In [1]: import numpy as np

In [2]: from numpy import linalg as LA

In [3]: np.set_printoptions(suppress=True, linewidth=100)

In [4]: def rnd(a):
   ...:     return np.round(a, 1) + 0
   ...: 

In [5]: K = np.loadtxt("dump.csv", delimiter=",")

In [6]: print(K)
[[-0.9  8.   9.   9.  -7.  -9.   4. ]
 [-5.   8.1  1.  -2.  -6.   1.  -5. ]
 [ 5.   9.   8.1  5.   1.  -1.   9. ]
 [ 0.   3.  -8.  -8.9 -2.  -1.  -7. ]
 [ 5.  -3.   8.  -9.  -2.9 -4.  -9. ]
 [ 6.   8.   0.  -6.  -4.   5.1  0. ]
 [-1.   8.   9.   9.  -7.  -9.   4.1]]

In [7]: Uu, sv, Vt = LA.svd(K, full_matrices=False)

In [8]: print(rnd(sv))
[31.5 20.  15.  13.6  6.2  3.4  0.1]

In [9]: print(rnd(np.abs(Vt[0])))
[0.  0.4 0.5 0.5 0.2 0.3 0.4]

In [10]: print((sv > 1e-8).sum())
7

In [11]: print(rnd(Uu.T @ Uu))
[[1. 0. 0. 0. 0. 0. 0.]
 [0. 1. 0. 0. 0. 0. 0.]
 [0. 0. 1. 0. 0. 0. 0.]
 [0. 0. 0. 1. 0. 0. 0.]
 [0. 0. 0. 0. 1. 0. 0.]
 [0. 0. 0. 0. 0. 1. 0.]
 [0. 0. 0. 0. 0. 0. 1.]]

In [12]: print(rnd(Uu.T @ K @ Vt.T))
[[31.5  0.   0.   0.   0.   0.   0. ]
 [ 0.  20.   0.   0.   0.   0.   0. ]
 [ 0.   0.  15.   0.   0.   0.   0. ]
 [ 0.   0.   0.  13.6  0.   0.   0. ]
 [ 0.   0.   0.   0.   6.2  0.   0. ]
 [ 0.   0.   0.   0.   0.   3.4  0. ]
 [ 0.   0.   0.   0.   0.   0.   0.1]]

In [13]: print(rnd(np.cumsum(sv ** 2) / np.sum(sv ** 2)))
[0.5 0.8 0.9 1.  1.  1.  1. ]

In [14]: m1 = np.load("data.npy")

In [15]: print(m1)
[[-12.1  -9.8  -0.1  -3.3  -6.4  11.7  -0.8  -7. ]
 [ -9.4  -6.8  -3.5  -6.1  -7.4  11.   -1.8  -9.1]
 [ 10.   10.9   4.5   0.2   1.2 -10.7   0.2   7.9]
 [  9.8   8.3   6.    6.    6.1 -11.9   2.   11.3]
 [  6.9   8.  -10.5 -11.8  -6.1  -0.2  -4.   -9.4]
 [  2.8   1.2   9.3  11.7   9.1  -8.6   3.9  13.2]
 [ -8.8  -5.    3.   -6.7  -9.5   9.1  -2.4  -4.7]]

In [16]: x = np.array([1, 4, 2, 1, 3, 3, 3, 4])

In [17]: h1 = np.maximum(m1 @ x, 0)

In [18]: print(np.flatnonzero(h1 > 1e-9))
[2 3 5]

In [19]: print(rnd(np.maximum(m1 @ (3 * x), 0)))
[  0.    0.  199.5 284.4   0.  311.7   0. ]

In [20]: print(np.argsort(-LA.norm(m1, axis=0).round(6), kind="stable")[:3])
[5 7 0]

In [21]: print(LA.matrix_rank(m1, rtol=0.1))
3

In [22]: print(LA.cond(m1) > 100)
True

In [23]: Uu, sv, Vt = LA.svd(m1)

In [24]: print(np.argmax(sv[:-1] / (sv[1:] + 1e-6)) + 1)
3

In [25]: print(rnd(sv))
[50.1 26.7 10.5  0.8  0.4  0.3  0. ]

In [26]: A2 = Uu[:, :3] @ np.diag(sv[:3]) @ Vt[:3]

In [27]: print(LA.matrix_rank(m1, rtol=0.05))
3

In [28]: print(rnd(np.abs(m1 - A2).max()))
0.3

In [29]: print(rnd(LA.norm(m1 - A2, 2)), rnd(sv[3]))
0.8 0.8

In [30]: r0, r1 = m1[6], m1[5]

In [31]: print(rnd(r0 @ r1))
-317.2

In [32]: print(rnd(r0 @ r0))
357.2

In [33]: pr = (r0 @ r1) / (r0 @ r0) * r0

In [34]: print(rnd(r1 - pr))
[-5.  -3.2 12.   5.8  0.7 -0.5  1.8  9. ]

In [35]: print(rnd(pr))
[ 7.8  4.4 -2.7  5.9  8.4 -8.1  2.1  4.2]

In [36]: print(LA.matrix_rank(np.outer(r0, r1)))
1

In [37]: print(rnd(LA.norm(r0 + r1) ** 2 + LA.norm(r0 - r1) ** 2))
1872.2

In [38]: print(rnd((r1 - pr) @ r0))
0.0

In [39]: F = np.load("mat.npy")

In [40]: print(F)
[[0. 0. 0. 0. 0. 3. 0. 0.]
 [0. 0. 0. 0. 0. 3. 1. 0.]
 [0. 0. 0. 0. 0. 2. 0. 1.]
 [0. 0. 0. 0. 0. 1. 2. 1.]
 [0. 0. 0. 0. 0. 2. 0. 0.]
 [3. 3. 2. 1. 2. 0. 0. 0.]
 [0. 1. 0. 2. 0. 0. 0. 0.]
 [0. 0. 1. 1. 0. 0. 0. 0.]]

In [41]: Uu, sv, Vt = LA.svd(F)

In [42]: print(rnd(sv))
[5.3 5.3 2.1 2.1 1.  1.  0.  0. ]

In [43]: A2 = Uu[:, :6] @ np.diag(sv[:6]) @ Vt[:6]

In [44]: print(rnd(A2))
[[0. 0. 0. 0. 0. 3. 0. 0.]
 [0. 0. 0. 0. 0. 3. 1. 0.]
 [0. 0. 0. 0. 0. 2. 0. 1.]
 [0. 0. 0. 0. 0. 1. 2. 1.]
 [0. 0. 0. 0. 0. 2. 0. 0.]
 [3. 3. 2. 1. 2. 0. 0. 0.]
 [0. 1. 0. 2. 0. 0. 0. 0.]
 [0. 0. 1. 1. 0. 0. 0. 0.]]

In [45]: mat = np.loadtxt("m.csv", delimiter=",")

In [46]: print(mat)
[[-11.6  -8.6  -7.7  11.6]
 [ -4.8 -11.2  -5.9  14.7]
 [  5.1  18.7   3.3  -3.9]
 [  3.1  -0.4   4.6 -19.2]
 [ -9.3  -6.   -9.5 -13.7]
 [ 18.7   5.7   3.7   1.5]
 [  6.3  -2.1   3.2 -18.6]
 [  7.6  -9.6  -4.4 -15.2]
 [ 13.2  -9.9 -10.3  -4.8]
 [  3.6 -14.5  12.2   5.1]
 [ -6.4   2.8   3.9  18.3]
 [-11.8   5.3  13.5   7. ]
 [  4.7  -5.2 -18.6   2.5]
 [ -0.9  -0.9  12.4 -15.7]
 [ 18.3  -2.    4.1   6.6]
 [-18.    6.    1.1  -6.2]
 [ 10.3  14.9  -4.5  -7.1]
 [ -0.8   6.2 -18.2  -5.6]
 [ 12.9 -11.2  10.3   1.3]
 [-14.6  -1.9   6.  -12.1]
 [ 15.7 -10.5   6.4  -0.7]
 [ 13.7 -10.5   0.3 -10.1]
 [-19.1   3.5   4.7   1.1]
 [-17.7   5.4  -6.8  -3.3]
 [ 16.9   3.6   7.5  -6.8]
 [  9.3  10.5  -5.8  13. ]
 [-11.9  15.1   0.2   5.6]
 [ -3.4  14.6   0.5  13.2]
 [  7.   -5.2 -16.   -8.2]
 [  2.   -1.2  19.9  -0.9]
 [ 16.1  -1.3  11.7  -1.2]
 [ -9.6  15.   -8.7  -2.7]
 [ -9.6 -10.1   5.8  13.1]]

In [47]: w1 = np.array([[0, 0, 2, 1, -2],
    ...:     [0, -2, 1, 1, -2],
    ...:     [-1, -2, 1, 1, -1],
    ...:     [-2, 2, 2, 0, 0]])

In [48]: beta = np.array([-1, 0, 1, 2, -2])

In [49]: act = np.maximum(mat @ w1 + beta, 0)

In [50]: print(LA.matrix_rank(act))
5

In [51]: print(rnd((act > 0).mean(axis=0)))
[0.5 0.5 0.5 0.6 0.5]

In [52]: Z = np.array([[3, 1], [0, -1], [0, 1], [3, 3], [-3, 0]])

In [53]: print((act @ Z).round(6).argmax(axis=1))
[1 1 1 0 1 1 0 0 0 1 1 1 0 0 1 1 0 0 1 1 1 0 1 1 1 1 1 1 0 1 1 0 1]

In [54]: cov = np.cov(mat, rowvar=False)

In [55]: print(rnd(np.corrcoef(mat.T)))
[[ 1.  -0.2  0.1 -0.2]
 [-0.2  1.  -0.1  0.1]
 [ 0.1 -0.1  1.   0. ]
 [-0.2  0.1  0.   1. ]]

In [56]: print(rnd(np.polyfit(mat[:, 2], mat[:, 0], 1)))
[0.1 1. ]

In [57]: print(rnd(np.corrcoef(mat[:, 2], mat[:, 0])[0, 1]))
0.1

In [58]: print(np.median(mat, axis=0))
[ 3.1 -1.2  3.2 -1.2]

In [59]: print(np.argwhere(np.triu(np.abs(np.corrcoef(mat.T)) > 0.8, 1)))
[]

In [60]: rng = np.random.default_rng(72432)

In [61]: A2 = mat + rng.integers(-2, 3, (33, 1)) @ rng.integers(-2, 3, (1, 4))

In [62]: print(rnd(A2))
[[ -7.6  -4.6 -11.7  11.6]
 [ -4.8 -11.2  -5.9  14.7]
 [  1.1  14.7   7.3  -3.9]
 [  3.1  -0.4   4.6 -19.2]
 [-11.3  -8.   -7.5 -13.7]
 [ 22.7   9.7  -0.3   1.5]
 [  8.3  -0.1   1.2 -18.6]
 [  7.6  -9.6  -4.4 -15.2]
 [ 15.2  -7.9 -12.3  -4.8]
 [  7.6 -10.5   8.2   5.1]
 [ -4.4   4.8   1.9  18.3]
 [ -7.8   9.3   9.5   7. ]
 [  6.7  -3.2 -20.6   2.5]
 [ -2.9  -2.9  14.4 -15.7]
 [ 16.3  -4.    6.1   6.6]
 [-22.    2.    5.1  -6.2]
 [ 10.3  14.9  -4.5  -7.1]
 [ -4.8   2.2 -14.2  -5.6]
 [ 12.9 -11.2  10.3   1.3]
 [-16.6  -3.9   8.  -12.1]
 [ 13.7 -12.5   8.4  -0.7]
 [ 15.7  -8.5  -1.7 -10.1]
 [-17.1   5.5   2.7   1.1]
 [-13.7   9.4 -10.8  -3.3]
 [ 18.9   5.6   5.5  -6.8]
 [  7.3   8.5  -3.8  13. ]
 [ -7.9  19.1  -3.8   5.6]
 [ -5.4  12.6   2.5  13.2]
 [  7.   -5.2 -16.   -8.2]
 [ -2.   -5.2  23.9  -0.9]
 [ 16.1  -1.3  11.7  -1.2]
 [ -9.6  15.   -8.7  -2.7]
 [ -9.6 -10.1   5.8  13.1]]

In [63]: print(rnd(np.abs(A2 - mat).sum(axis=1)))
[12.  0. 12.  0.  6. 12.  6.  0.  6. 12.  6. 12.  6.  6.  6. 12.  0. 12.  0.  6.  6.  6.  6. 12.
  6.  6. 12.  6.  0. 12.  0.  0.  0.]

In [64]: print(rnd(A2 - mat))
[[ 4.  4. -4.  0.]
 [ 0.  0.  0.  0.]
 [-4. -4.  4.  0.]
 [ 0.  0.  0.  0.]
 [-2. -2.  2.  0.]
 [ 4.  4. -4.  0.]
 [ 2.  2. -2.  0.]
 [ 0.  0.  0.  0.]
 [ 2.  2. -2.  0.]
 [ 4.  4. -4.  0.]
 [ 2.  2. -2.  0.]
 [ 4.  4. -4.  0.]
 [ 2.  2. -2.  0.]
 [-2. -2.  2.  0.]
 [-2. -2.  2.  0.]
 [-4. -4.  4.  0.]
 [ 0.  0.  0.  0.]
 [-4. -4.  4.  0.]
 [ 0.  0.  0.  0.]
 [-2. -2.  2.  0.]
 [-2. -2.  2.  0.]
 [ 2.  2. -2.  0.]
 [ 2.  2. -2.  0.]
 [ 4.  4. -4.  0.]
 [ 2.  2. -2.  0.]
 [-2. -2.  2.  0.]
 [ 4.  4. -4.  0.]
 [-2. -2.  2.  0.]
 [ 0.  0.  0.  0.]
 [-4. -4.  4.  0.]
 [ 0.  0.  0.  0.]
 [ 0.  0.  0.  0.]
 [ 0.  0.  0.  0.]]

In [65]: print(LA.matrix_rank(A2 - mat, tol=1e-8))
1
